In [1]: import numpy as np

In [2]: np.set_printoptions(suppress=True, linewidth=120)

In [3]: K = np.loadtxt("w.csv", delimiter=",")

In [4]: K
Out[4]: 
array([[-0.2,  0.1,  0.8, -0.4, -0.3,  0. ,  3.6,  2.2,  0. ,  0.3, -0.3],
       [-1.7, -0.6,  1.6, -0.1,  0.2, -0.9,  6.9, -0.6, -0.3, -0.1,  0.3],
       [ 0.7,  1.6,  0.6,  1.5, -0.6, -0.4,  1.2, -1. ,  0.2,  0.6,  0.9],
       [-3.1,  0.2,  1.1, -1.2,  1.6, -0.2,  5.1, -0.4, -1.3, -0.4,  0.4]])

In [5]: def softmax(z):
   ...:     e = np.exp(z - z.max(axis=-1, keepdims=True))
   ...:     return e / e.sum(axis=-1, keepdims=True)
   ...: 

In [6]: np.round(softmax(10 * K[2]), 2) + 0
Out[6]: array([0.  , 0.72, 0.  , 0.27, 0.  , 0.  , 0.01, 0.  , 0.  , 0.  , 0.  ])

In [7]: scores = K @ K.T / np.sqrt(11)

In [8]: np.round(softmax(scores), 2) + 0
Out[8]: 
array([[0.12, 0.76, 0.  , 0.12],
       [0.  , 0.97, 0.  , 0.03],
       [0.06, 0.32, 0.56, 0.06],
       [0.  , 0.53, 0.  , 0.47]])

In [9]: theta = np.radians(30)

In [10]: r_ = np.eye(11)

In [11]: r_[1, 1] = r_[8, 8] = np.cos(theta)

In [12]: r_[1, 8], r_[8, 1] = -np.sin(theta), np.sin(theta)

In [13]: r_.round(2)
Out[13]: 
array([[ 1.  ,  0.  ,  0.  ,  0.  ,  0.  ,  0.  ,  0.  ,  0.  ,  0.  ,  0.  ,  0.  ],
       [ 0.  ,  0.87,  0.  ,  0.  ,  0.  ,  0.  ,  0.  ,  0.  , -0.5 ,  0.  ,  0.  ],
       [ 0.  ,  0.  ,  1.  ,  0.  ,  0.  ,  0.  ,  0.  ,  0.  ,  0.  ,  0.  ,  0.  ],
       [ 0.  ,  0.  ,  0.  ,  1.  ,  0.  ,  0.  ,  0.  ,  0.  ,  0.  ,  0.  ,  0.  ],
       [ 0.  ,  0.  ,  0.  ,  0.  ,  1.  ,  0.  ,  0.  ,  0.  ,  0.  ,  0.  ,  0.  ],
       [ 0.  ,  0.  ,  0.  ,  0.  ,  0.  ,  1.  ,  0.  ,  0.  ,  0.  ,  0.  ,  0.  ],
       [ 0.  ,  0.  ,  0.  ,  0.  ,  0.  ,  0.  ,  1.  ,  0.  ,  0.  ,  0.  ,  0.  ],
       [ 0.  ,  0.  ,  0.  ,  0.  ,  0.  ,  0.  ,  0.  ,  1.  ,  0.  ,  0.  ,  0.  ],
       [ 0.  ,  0.5 ,  0.  ,  0.  ,  0.  ,  0.  ,  0.  ,  0.  ,  0.87,  0.  ,  0.  ],
       [ 0.  ,  0.  ,  0.  ,  0.  ,  0.  ,  0.  ,  0.  ,  0.  ,  0.  ,  1.  ,  0.  ],
       [ 0.  ,  0.  ,  0.  ,  0.  ,  0.  ,  0.  ,  0.  ,  0.  ,  0.  ,  0.  ,  1.  ]])

In [14]: out = K @ r_.T

In [15]: round(float(np.linalg.det(r_)), 2), round(float(np.trace(r_)), 2)
Out[15]: (1.0, 10.73)

In [16]: feats = np.load("a.npy")

In [17]: feats.round(2) + 0
Out[17]: 
array([[ 0.  ,  1.  ,  1.  ,  1.99,  2.98,  1.98,  0.01],
       [ 0.02,  0.99,  0.99,  1.99,  3.02,  2.02,  0.  ],
       [ 0.02,  0.96,  0.98,  2.  ,  2.98,  2.01,  0.01],
       [ 0.03,  0.99,  0.99,  2.  ,  3.03,  2.  ,  0.  ],
       [ 0.  ,  1.02,  1.01,  1.99,  3.03,  2.  , -0.02],
       [-0.01,  0.96,  1.01,  2.01,  2.96,  2.  ,  0.  ],
       [ 0.03,  1.03,  1.02,  2.01,  3.04,  1.99,  0.  ],
       [ 0.01,  0.99,  1.05,  1.98,  3.02,  1.97,  0.02],
       [ 0.  ,  0.99,  0.98,  2.  ,  3.02,  2.01,  0.03],
       [ 1.02,  0.05,  1.  ,  3.03,  1.98,  0.02,  0.03],
       [ 0.96,  0.  ,  0.99,  3.01,  1.97,  0.02,  0.  ],
       [ 1.03,  0.02,  1.01,  2.99,  2.  ,  0.01, -0.03],
       [ 1.  ,  0.  ,  1.01,  3.  ,  1.98, -0.03, -0.02],
       [ 0.99,  0.  ,  0.98,  3.02,  2.01,  0.02, -0.02],
       [ 1.02, -0.03,  0.99,  2.99,  2.05, -0.02, -0.01],
       [ 1.01,  0.01,  1.  ,  3.01,  2.  ,  0.01,  0.  ],
       [ 1.02, -0.01,  1.02,  3.01,  2.02, -0.01,  0.  ],
       [ 0.98, -0.02,  1.  ,  2.97,  2.01, -0.02, -0.02],
       [ 0.  ,  3.02,  1.  ,  2.  , -0.03,  2.98, -0.03],
       [-0.05,  3.03,  1.02,  2.01,  0.01,  3.  , -0.01],
       [-0.01,  3.02,  0.99,  1.98, -0.01,  3.  , -0.02],
       [-0.02,  2.97,  1.  ,  1.97,  0.03,  3.01, -0.03],
       [ 0.  ,  3.  ,  1.01,  1.99, -0.01,  3.05,  0.01],
       [ 0.01,  3.02,  0.99,  2.  ,  0.01,  3.  ,  0.02],
       [ 0.03,  2.99,  1.05,  2.02, -0.02,  3.04,  0.02],
       [ 0.03,  3.04,  1.  ,  2.03,  0.01,  3.03,  0.03],
       [-0.01,  3.01,  1.01,  2.02,  0.02,  3.02,  0.01]])

In [18]: left, sv, Vt = np.linalg.svd(K, full_matrices=False)

In [19]: np.round(left.T @ left, 2) + 0
Out[19]: 
array([[1., 0., 0., 0.],
       [0., 1., 0., 0.],
       [0., 0., 1., 0.],
       [0., 0., 0., 1.]])

In [20]: np.allclose(left * sv @ Vt, K)
Out[20]: True

In [21]: sv.round(2)
Out[21]: array([10.24,  3.32,  2.9 ,  1.53])

In [22]: np.round(np.cumsum(sv ** 2) / np.sum(sv ** 2), 2)
Out[22]: array([0.83, 0.92, 0.98, 1.  ])

In [23]: (sv > 1e-8).sum()
Out[23]: np.int64(4)

In [24]: np.round(np.abs(Vt[0]), 2) + 0
Out[24]: array([0.3 , 0.01, 0.21, 0.08, 0.09, 0.08, 0.91, 0.  , 0.1 , 0.02, 0.04])

In [25]: out = np.array([[5, -1], [-3, 0], [0, 2], [3, 3], [2, -3], [-1, 0], [1, -3]])

In [26]: np.vstack([feats, out.T]).shape
Out[26]: (29, 7)

In [27]: np.round(np.abs(np.linalg.svd(feats)[2][-1]), 2)
Out[27]: array([0.46, 0.22, 0.18, 0.07, 0.04, 0.33, 0.77])

In [28]: np.linalg.matrix_rank(feats, rtol=0.1)
Out[28]: np.int64(3)

In [29]: out = np.array([[2, 2, 1, 0, 0, 1, 2, 1, 2, 1],
    ...:     [2, 1, 1, 1, 3, 0, 1, 1, 0, 3],
    ...:     [2, 0, 0, 0, 0, 2, 1, 1, 0, 0],
    ...:     [3, 1, 3, 0, 0, 0, 1, 0, 1, 2],
    ...:     [0, 0, 1, 3, 3, 0, 1, 0, 3, 0],
    ...:     [3, 3, 2, 1, 3, 1, 3, 3, 1, 2],
    ...:     [2, 1, 3, 1, 3, 3, 2, 0, 0, 2],
    ...:     [1, 2, 2, 2, 2, 1, 0, 3, 0, 1],
    ...:     [2, 0, 1, 2, 0, 3, 0, 2, 1, 0],
    ...:     [1, 3, 2, 0, 0, 0, 0, 0, 2, 0]])

In [30]: W0 = out + out.T

In [31]: W0
Out[31]: 
array([[4, 4, 3, 3, 0, 4, 4, 2, 4, 2],
       [4, 2, 1, 2, 3, 3, 2, 3, 0, 6],
       [3, 1, 0, 3, 1, 4, 4, 3, 1, 2],
       [3, 2, 3, 0, 3, 1, 2, 2, 3, 2],
       [0, 3, 1, 3, 6, 3, 4, 2, 3, 0],
       [4, 3, 4, 1, 3, 2, 6, 4, 4, 2],
       [4, 2, 4, 2, 4, 6, 4, 0, 0, 2],
       [2, 3, 3, 2, 2, 4, 0, 6, 2, 1],
       [4, 0, 1, 3, 3, 4, 0, 2, 2, 2],
       [2, 6, 2, 2, 0, 2, 2, 1, 2, 0]])

In [32]: theta = np.radians(45)

In [33]: r_ = np.eye(10)

In [34]: r_[3, 3] = r_[4, 4] = np.cos(theta)

In [35]: r_[3, 4], r_[4, 3] = -np.sin(theta), np.sin(theta)

In [36]: r_.round(2)
Out[36]: 
array([[ 1.  ,  0.  ,  0.  ,  0.  ,  0.  ,  0.  ,  0.  ,  0.  ,  0.  ,  0.  ],
       [ 0.  ,  1.  ,  0.  ,  0.  ,  0.  ,  0.  ,  0.  ,  0.  ,  0.  ,  0.  ],
       [ 0.  ,  0.  ,  1.  ,  0.  ,  0.  ,  0.  ,  0.  ,  0.  ,  0.  ,  0.  ],
       [ 0.  ,  0.  ,  0.  ,  0.71, -0.71,  0.  ,  0.  ,  0.  ,  0.  ,  0.  ],
       [ 0.  ,  0.  ,  0.  ,  0.71,  0.71,  0.  ,  0.  ,  0.  ,  0.  ,  0.  ],
       [ 0.  ,  0.  ,  0.  ,  0.  ,  0.  ,  1.  ,  0.  ,  0.  ,  0.  ,  0.  ],
       [ 0.  ,  0.  ,  0.  ,  0.  ,  0.  ,  0.  ,  1.  ,  0.  ,  0.  ,  0.  ],
       [ 0.  ,  0.  ,  0.  ,  0.  ,  0.  ,  0.  ,  0.  ,  1.  ,  0.  ,  0.  ],
       [ 0.  ,  0.  ,  0.  ,  0.  ,  0.  ,  0.  ,  0.  ,  0.  ,  1.  ,  0.  ],
       [ 0.  ,  0.  ,  0.  ,  0.  ,  0.  ,  0.  ,  0.  ,  0.  ,  0.  ,  1.  ]])

In [37]: out = W0 @ r_.T

In [38]: np.allclose(np.linalg.norm(W0, axis=1), np.linalg.norm(out, axis=1))
Out[38]: True

In [39]: f = np.array([1, -3, -1, -2, 0, 2, 1, 3, -3, 3])

In [40]: out = r_ + np.outer(f, np.eye(10)[0])

In [41]: out.round(2)
Out[41]: 
array([[ 2.  ,  0.  ,  0.  ,  0.  ,  0.  ,  0.  ,  0.  ,  0.  ,  0.  ,  0.  ],
       [-3.  ,  1.  ,  0.  ,  0.  ,  0.  ,  0.  ,  0.  ,  0.  ,  0.  ,  0.  ],
       [-1.  ,  0.  ,  1.  ,  0.  ,  0.  ,  0.  ,  0.  ,  0.  ,  0.  ,  0.  ],
       [-2.  ,  0.  ,  0.  ,  0.71, -0.71,  0.  ,  0.  ,  0.  ,  0.  ,  0.  ],
       [ 0.  ,  0.  ,  0.  ,  0.71,  0.71,  0.  ,  0.  ,  0.  ,  0.  ,  0.  ],
       [ 2.  ,  0.  ,  0.  ,  0.  ,  0.  ,  1.  ,  0.  ,  0.  ,  0.  ,  0.  ],
       [ 1.  ,  0.  ,  0.  ,  0.  ,  0.  ,  0.  ,  1.  ,  0.  ,  0.  ,  0.  ],
       [ 3.  ,  0.  ,  0.  ,  0.  ,  0.  ,  0.  ,  0.  ,  1.  ,  0.  ,  0.  ],
       [-3.  ,  0.  ,  0.  ,  0.  ,  0.  ,  0.  ,  0.  ,  0.  ,  1.  ,  0.  ],
       [ 3.  ,  0.  ,  0.  ,  0.  ,  0.  ,  0.  ,  0.  ,  0.  ,  0.  ,  1.  ]])

In [42]: x0 = np.array([8, 0, 1, 6, 6, 5, 0, 5, 0, 0])

In [43]: y = out @ x0

In [44]: coef, lr = np.zeros(10), 1 / np.linalg.norm(out, 2) ** 2

In [45]: for i in range(150):
    ...:     coef -= lr * out.T @ (out @ coef - y)
    ...:     if i % 50 == 0: print(i, round(np.linalg.norm(out @ coef - y), 2))
    ...: 
0 10.33
50 3.87
100 1.53

In [46]: coef.round(2)
Out[46]: array([ 8.26,  0.76,  1.2 ,  6.05,  5.33,  4.23, -0.25,  3.98,  0.76, -0.76])

In [47]: out = np.array([[1, 1, 0, 1, 2, 2, -1, 0],
    ...:     [-2, 0, 2, -2, -1, -2, -2, -2],
    ...:     [2, 1, 2, 0, -2, -2, -1, -2],
    ...:     [-2, -2, -1, -1, -2, -1, -2, 2]])

In [48]: arr = out.T @ out

In [49]: arr
Out[49]: 
array([[ 13,   7,   2,   7,   4,   4,   5,  -4],
       [  7,   6,   4,   3,   4,   2,   2,  -6],
       [  2,   4,   9,  -3,  -4,  -7,  -4, -10],
       [  7,   3,  -3,   6,   6,   7,   5,   2],
       [  4,   4,  -4,   6,  13,  12,   6,   2],
       [  4,   2,  -7,   7,  12,  13,   6,   6],
       [  5,   2,  -4,   5,   6,   6,  10,   2],
       [ -4,  -6, -10,   2,   2,   6,   2,  12]])

In [50]: theta = np.radians(156)

In [51]: r_ = np.eye(8)

In [52]: r_[1, 1] = r_[3, 3] = np.cos(theta)

In [53]: r_[1, 3], r_[3, 1] = -np.sin(theta), np.sin(theta)

In [54]: r_.round(2)
Out[54]: 
array([[ 1.  ,  0.  ,  0.  ,  0.  ,  0.  ,  0.  ,  0.  ,  0.  ],
       [ 0.  , -0.91,  0.  , -0.41,  0.  ,  0.  ,  0.  ,  0.  ],
       [ 0.  ,  0.  ,  1.  ,  0.  ,  0.  ,  0.  ,  0.  ,  0.  ],
       [ 0.  ,  0.41,  0.  , -0.91,  0.  ,  0.  ,  0.  ,  0.  ],
       [ 0.  ,  0.  ,  0.  ,  0.  ,  1.  ,  0.  ,  0.  ,  0.  ],
       [ 0.  ,  0.  ,  0.  ,  0.  ,  0.  ,  1.  ,  0.  ,  0.  ],
       [ 0.  ,  0.  ,  0.  ,  0.  ,  0.  ,  0.  ,  1.  ,  0.  ],
       [ 0.  ,  0.  ,  0.  ,  0.  ,  0.  ,  0.  ,  0.  ,  1.  ]])

In [55]: out = arr @ r_.T

In [56]: np.round(np.abs(out - arr).max(axis=0), 2)
Out[56]: array([ 0.  , 16.24,  0.  , 12.58,  0.  ,  0.  ,  0.  ,  0.  ])

In [57]: np.allclose(arr @ arr.T, out @ out.T)
Out[57]: True

In [58]: round(float(np.linalg.det(r_)), 2), round(float(np.trace(r_)), 2)
Out[58]: (1.0, 4.17)

In [59]: x0 = np.array([8, 8, 3, -1, -8, -1, -6, 8])

In [60]: y = r_ @ x0

In [61]: coef, lr = np.zeros(8), 1 / np.linalg.norm(r_, 2) ** 2

In [62]: for i in range(300):
    ...:     coef -= lr * r_.T @ (r_ @ coef - y)
    ...:     if i % 50 == 0: print(i, round(np.linalg.norm(r_ @ coef - y), 2))
    ...: 
0 0.0
50 0.0
100 0.0
150 0.0
200 0.0
250 0.0

In [63]: coef.round(2)
Out[63]: array([ 8.,  8.,  3., -1., -8., -1., -6.,  8.])

In [64]: A = np.load("out7.npy")

In [65]: A
Out[65]: 
array([[-1,  0,  1,  2,  3,  4,  5,  6,  7],
       [ 8,  9, 10, 11, 12, 13, 14, 15, 16],
       [17, 18, 19, 20, 21, 22, 23, 24, 25],
       [26, 27, 28, 29, 30, 31, 32, 33, 34],
       [35, 36, 37, 38, 39, 40, 41, 42, 43],
       [44, 45, 46, 47, 48, 49, 50, 51, 52],
       [53, 54, 55, 56, 57, 58, 59, 60, 61],
       [62, 63, 64, 65, 66, 67, 68, 69, 70]])

In [66]: np.linalg.matrix_rank(A, rtol=0.1)
Out[66]: np.int64(1)

In [67]: round(np.linalg.norm(A, 2) / np.linalg.norm(A), 2)
Out[67]: np.float64(1.0)

In [68]: f, v = A[1], A[4]

In [69]: f @ v
Out[69]: np.int64(4272)

In [70]: f @ f
Out[70]: np.int64(1356)

In [71]: p = (f @ v) / (f @ f) * f

In [72]: p.round(2)
Out[72]: array([25.2 , 28.35, 31.5 , 34.65, 37.81, 40.96, 44.11, 47.26, 50.41])

In [73]: np.outer(f, v)
Out[73]: 
array([[280, 288, 296, 304, 312, 320, 328, 336, 344],
       [315, 324, 333, 342, 351, 360, 369, 378, 387],
       [350, 360, 370, 380, 390, 400, 410, 420, 430],
       [385, 396, 407, 418, 429, 440, 451, 462, 473],
       [420, 432, 444, 456, 468, 480, 492, 504, 516],
       [455, 468, 481, 494, 507, 520, 533, 546, 559],
       [490, 504, 518, 532, 546, 560, 574, 588, 602],
       [525, 540, 555, 570, 585, 600, 615, 630, 645],
       [560, 576, 592, 608, 624, 640, 656, 672, 688]])

In [74]: (v - p) @ f
Out[74]: np.float64(0.0)

In [75]: round(float(np.linalg.norm(f + v) ** 2 + np.linalg.norm(f - v) ** 2), 2)
Out[75]: 30210.0

In [76]: J = np.load("run10.npy")

In [77]: J
Out[77]: 
array([[ 0,  0,  0,  0,  0,  0,  0,  0,  0,  2],
       [ 0,  0,  0,  0,  0,  0,  0,  0,  0,  0],
       [ 0,  0,  0,  0,  0,  0, -4,  0,  0,  0],
       [ 0,  0,  0,  0,  0,  0,  0,  8,  0,  0],
       [ 0,  0,  0,  0,  0,  6,  0,  0,  0,  0],
       [ 4,  0,  0,  0,  0,  0,  0,  0,  0,  0],
       [ 0,  0,  0,  0,  4,  0,  0,  0,  0,  0],
       [ 0,  0,  0,  0,  0,  0,  0,  0, -9,  0],
       [ 0,  0,  4,  0,  0,  0,  0,  0,  0,  0],
       [ 0,  9,  0,  0,  0,  0,  0,  0,  0,  0]])

In [78]: (J + J.T) / 2
Out[78]: 
array([[ 0. ,  0. ,  0. ,  0. ,  0. ,  2. ,  0. ,  0. ,  0. ,  1. ],
       [ 0. ,  0. ,  0. ,  0. ,  0. ,  0. ,  0. ,  0. ,  0. ,  4.5],
       [ 0. ,  0. ,  0. ,  0. ,  0. ,  0. , -2. ,  0. ,  2. ,  0. ],
       [ 0. ,  0. ,  0. ,  0. ,  0. ,  0. ,  0. ,  4. ,  0. ,  0. ],
       [ 0. ,  0. ,  0. ,  0. ,  0. ,  3. ,  2. ,  0. ,  0. ,  0. ],
       [ 2. ,  0. ,  0. ,  0. ,  3. ,  0. ,  0. ,  0. ,  0. ,  0. ],
       [ 0. ,  0. , -2. ,  0. ,  2. ,  0. ,  0. ,  0. ,  0. ,  0. ],
       [ 0. ,  0. ,  0. ,  4. ,  0. ,  0. ,  0. ,  0. , -4.5,  0. ],
       [ 0. ,  0. ,  2. ,  0. ,  0. ,  0. ,  0. , -4.5,  0. ,  0. ],
       [ 1. ,  4.5,  0. ,  0. ,  0. ,  0. ,  0. ,  0. ,  0. ,  0. ]])

In [79]: (J - J.T) / 2
Out[79]: 
array([[ 0. ,  0. ,  0. ,  0. ,  0. , -2. ,  0. ,  0. ,  0. ,  1. ],
       [ 0. ,  0. ,  0. ,  0. ,  0. ,  0. ,  0. ,  0. ,  0. , -4.5],
       [ 0. ,  0. ,  0. ,  0. ,  0. ,  0. , -2. ,  0. , -2. ,  0. ],
       [ 0. ,  0. ,  0. ,  0. ,  0. ,  0. ,  0. ,  4. ,  0. ,  0. ],
       [ 0. ,  0. ,  0. ,  0. ,  0. ,  3. , -2. ,  0. ,  0. ,  0. ],
       [ 2. ,  0. ,  0. ,  0. , -3. ,  0. ,  0. ,  0. ,  0. ,  0. ],
       [ 0. ,  0. ,  2. ,  0. ,  2. ,  0. ,  0. ,  0. ,  0. ,  0. ],
       [ 0. ,  0. ,  0. , -4. ,  0. ,  0. ,  0. ,  0. , -4.5,  0. ],
       [ 0. ,  0. ,  2. ,  0. ,  0. ,  0. ,  0. ,  4.5,  0. ,  0. ],
       [-1. ,  4.5,  0. ,  0. ,  0. ,  0. ,  0. ,  0. ,  0. ,  0. ]])

In [80]: np.trace(J)
Out[80]: np.int64(0)

In [81]: J @ J
Out[81]: 
array([[  0,  18,   0,   0,   0,   0,   0,   0,   0,   0],
       [  0,   0,   0,   0,   0,   0,   0,   0,   0,   0],
       [  0,   0,   0,   0, -16,   0,   0,   0,   0,   0],
       [  0,   0,   0,   0,   0,   0,   0,   0, -72,   0],
       [ 24,   0,   0,   0,   0,   0,   0,   0,   0,   0],
       [  0,   0,   0,   0,   0,   0,   0,   0,   0,   8],
       [  0,   0,   0,   0,   0,  24,   0,   0,   0,   0],
       [  0,   0, -36,   0,   0,   0,   0,   0,   0,   0],
       [  0,   0,   0,   0,   0,   0, -16,   0,   0,   0],
       [  0,   0,   0,   0,   0,   0,   0,   0,   0,   0]])

In [82]: np.allclose(J @ J.T, J.T @ J)
Out[82]: False
